>>> import numpy as np
>>> np.set_printoptions(precision=1, suppress=True, linewidth=100, floatmode="fixed")
>>> rd = lambda a: np.round(a, 1) + 0
>>> A = np.array([[1.7, 0.0, 1.8],
...     [-1.3, 1.1, -1.5],
...     [-2.4, 0.1, -2.9],
...     [-0.4, -0.3, -0.2]])
>>> vec = np.array([0, 2, 0])
>>> y = A @ vec
>>> rd(np.linalg.lstsq(A, y)[0])
array([0.0, 2.0, 0.0])
>>> rng = np.random.default_rng(5665)
>>> y = y + 0.3 * rng.normal(size=4)
>>> rd(y)
array([ 0.1,  2.3,  0.2, -0.6])
>>> beta, *_ = np.linalg.lstsq(A, y)
>>> beta.round()
array([ 0.0,  2.0, -0.0])
>>> [round(float(np.linalg.norm(np.linalg.solve(A.T @ A + lam * np.eye(3), A.T @ y))), 2) for lam in (0, 1, 10, 100)]
[2.07, 1.08, 0.25, 0.05]
>>> rd(A.T @ (y - A @ beta))
array([0.0, 0.0, 0.0])
>>> labels = rng.permutation(3)
>>> out = A[:, labels] * rng.choice([-1, 1], 3)
>>> out
array([[-1.7, -0.0, -1.8],
       [ 1.3, -1.1,  1.5],
       [ 2.4, -0.1,  2.9],
       [ 0.4,  0.3,  0.2]])
>>> U, _, Vh = np.linalg.svd(A.T @ out)
>>> rd(np.linalg.lstsq(A, out)[0])
array([[-1.0,  0.0,  0.0],
       [ 0.0, -1.0,  0.0],
       [ 0.0,  0.0, -1.0]])
>>> hat = out @ np.linalg.solve(out.T @ out, out.T)
>>> rd(np.trace(hat))
np.float64(3.0)
>>> rd((np.eye(4) - hat) @ out)
array([[0.0, 0.0, 0.0],
       [0.0, 0.0, 0.0],
       [0.0, 0.0, 0.0],
       [0.0, 0.0, 0.0]])
>>> rd(hat @ out[:, 2])
array([-1.8,  1.5,  2.9,  0.2])
>>> np.allclose(hat @ hat, hat)
True
>>> hat = A @ np.linalg.solve(A.T @ A, A.T)
>>> rd(hat)
array([[ 0.5, -0.1, -0.2, -0.4],
       [-0.1,  1.0,  0.0, -0.1],
       [-0.2,  0.0,  0.9, -0.2],
       [-0.4, -0.1, -0.2,  0.6]])
>>> np.allclose(hat @ hat, hat)
True
>>> vec = np.array([-1, 0, 2])
>>> y = A @ vec
>>> beta, lr = np.zeros(3), 1 / np.linalg.norm(A, 2) ** 2
>>> for i in range(8):
...     beta -= lr * A.T @ (A @ beta - y)
...     if i % 2 == 0: print(i, round(np.linalg.norm(A @ beta - y), 1))
... 
0 0.4
2 0.4
4 0.4
6 0.4
>>> rd(np.linalg.cond(A))
np.float64(23.6)
>>> rd(beta)
array([ 0.5, -0.1,  0.7])
>>> E = np.array([[0.0, 4.0, 3.0], [4.0, 0.0, 0.0], [3.0, 0.0, 0.0]])
>>> E
array([[0.0, 4.0, 3.0],
       [4.0, 0.0, 0.0],
       [3.0, 0.0, 0.0]])
>>> q, R = np.linalg.qr(A)
>>> rd(R)
array([[-3.2,  0.5, -3.7],
       [ 0.0, -1.0,  0.1],
       [ 0.0,  0.0,  0.3]])
>>> np.allclose(R.T @ R, A.T @ A)
True
